$ python3 -q
>>> import numpy as np
>>> import numpy.linalg as la
>>> np.set_printoptions(precision=2, suppress=True, linewidth=120, sign=" ")
>>> data = np.load("test19.npy")
>>> print(data)
[[50  2]
 [-1 21]]
>>> vec = np.array([1, 0])
>>> print((data * vec).sum(axis=1))
[50 -1]
>>> print(data @ np.eye(2)[0])
[50. -1.]
>>> print(la.norm(data @ vec) <= la.norm(data, 2) * la.norm(vec) + 1e-9)
True
>>> print(data @ vec)
[50 -1]
>>> print(np.einsum("ij,j->i", data, vec))
[50 -1]
>>> A2 = la.inv(data)
>>> print(np.allclose(A2, data.T))
False
>>> print(la.det(data) * A2)
[[21. -2.]
 [ 1. 50.]]
>>> print(A2.round(2) + 0)
[[ 0.02  0.  ]
 [ 0.    0.05]]
>>> print(round(float(la.det(data) * la.det(A2)), 2))
1.0
>>> left, sig, Vh = la.svd(data, full_matrices=False)
>>> print(np.abs(left[:, 0]).round(6).argmax())
0
>>> print(np.allclose(left * sig @ Vh, data))
True
>>> print(sig)
[ 50.04  21.02]
>>> print(np.abs(Vh[0]))
[ 1.    0.04]
>>> A2 = data / la.norm(data, axis=1, keepdims=True)
>>> G = A2 @ A2.T
>>> print((G - 2 * np.eye(2)).round(6).argmax(axis=1))
[ 1  0]
>>> print(round(float(np.degrees(np.arccos(np.clip(G[0, 1], -1, 1)))), 2))
90.44
>>> print(la.norm(A2, axis=1))
[ 1.  1.]
>>> print((np.abs(G) > 0.9).astype(int))
[[ 1  0]
 [ 0  1]]
>>> print(np.einsum("ij,ji->", data, data))
2937
>>> print(round(la.eigvals(data).sum().real, 2))
71.0
>>> print(np.round(la.det(data[::-1]), 2))
-1052.0
>>> print(np.round(la.det(data.T), 2))
1052.0
>>> print(np.kron(np.eye(2, dtype=int), data))
[[50  2  0  0]
 [-1 21  0  0]
 [ 0  0 50  2]
 [ 0  0 -1 21]]
>>> feats = np.load("layer6.npy")
>>> print(feats)
[[-1.4   5.    6.36 -1.03]
 [-0.01  5.29  6.32 -0.88]
 [ 1.07  4.3   6.22  0.83]
 [-0.49  5.3   5.7  -0.18]
 [ 1.67  5.57  6.34 -0.25]
 [-1.07  6.13  6.8  -0.01]
 [-0.75  6.35  6.75 -1.76]
 [-1.42  5.32  4.94 -0.65]
 [ 0.4   3.47  3.05 -0.31]
 [ 0.69  4.9   4.3  -1.66]
 [ 0.37  5.01  6.36 -2.09]
 [ 0.    4.96  6.39  0.93]
 [ 0.02  4.83  7.64 -0.27]
 [-1.63  5.92  6.21  0.34]
 [-1.06  6.06  5.59  1.14]
 [-0.67  5.1   4.16  1.68]
 [-0.16  5.7   5.65  1.05]]
>>> blk = np.stack([feats, -1 * feats, feats[::-1]])
>>> print((blk @ feats.T).shape)
(3, 17, 17)
>>> print(la.matrix_rank(blk.reshape(3, -1)))
2
>>> print(la.norm(blk, axis=(1, 2)))
[ 33.24  33.24  33.24]
>>> E = np.load("m.npy")
>>> print(E)
[[ 0  3  2]
 [ 0  0  0]
 [ 0  0  0]]
>>> # row 0 is much longer than the rest
>>> rk = la.matrix_rank(E)
>>> print(rk)
1
>>> ns = la.svd(E)[2][rk:].T
>>> print([int(la.matrix_rank(E[:i])) for i in range(1, len(E) + 1)])
[1, 1, 1]
>>> print(np.round(E @ ns, 2) + 0)
[[ 0.  0.]
 [ 0.  0.]
 [ 0.  0.]]
>>> print(la.matrix_rank(E.T @ E), la.matrix_rank(E @ E.T))
1 1
>>> print(np.allclose(E @ ns, 0))
True
>>> left, sig, Vh = la.svd(E)
>>> vecs = Vh[:(sig > 1e-8).sum()]
>>> rng = np.random.default_rng(999568)
>>> vec = E[0] + 2 * E[1] + rng.integers(2) * np.eye(3)[2]
>>> print(vec)
[ 0.  3.  3.]
>>> print(la.matrix_rank(np.vstack([E, vec])))
2
>>> A2 = np.array([[3, 1], [1, 1], [3, 0]])
>>> arr = np.kron(np.eye(3, dtype=int), A2)
>>> print(arr)
[[ 3  1  0  0  0  0]
 [ 1  1  0  0  0  0]
 [ 3  0  0  0  0  0]
 [ 0  0  3  1  0  0]
 [ 0  0  1  1  0  0]
 [ 0  0  3  0  0  0]
 [ 0  0  0  0  3  1]
 [ 0  0  0  0  1  1]
 [ 0  0  0  0  3  0]]
>>> cen = (feats - feats.mean(axis=0)) / feats.std(axis=0)
>>> print(cen.std(axis=0))
[ 1.  1.  1.  1.]
>>> print(np.argwhere(np.abs(cen) > 2))
[[ 4  0]
 [ 8  1]
 [ 8  2]]
>>> b = la.lstsq(np.delete(cen, 0, axis=1), cen[:, 0])[0]
>>> print(np.abs(b).argmax())
0
>>> print(round(float(1 - np.var(cen[:, 0] - np.delete(cen, 0, axis=1) @ b)), 2))
0.27
>>> print(b)
[-0.57  0.2  -0.07]
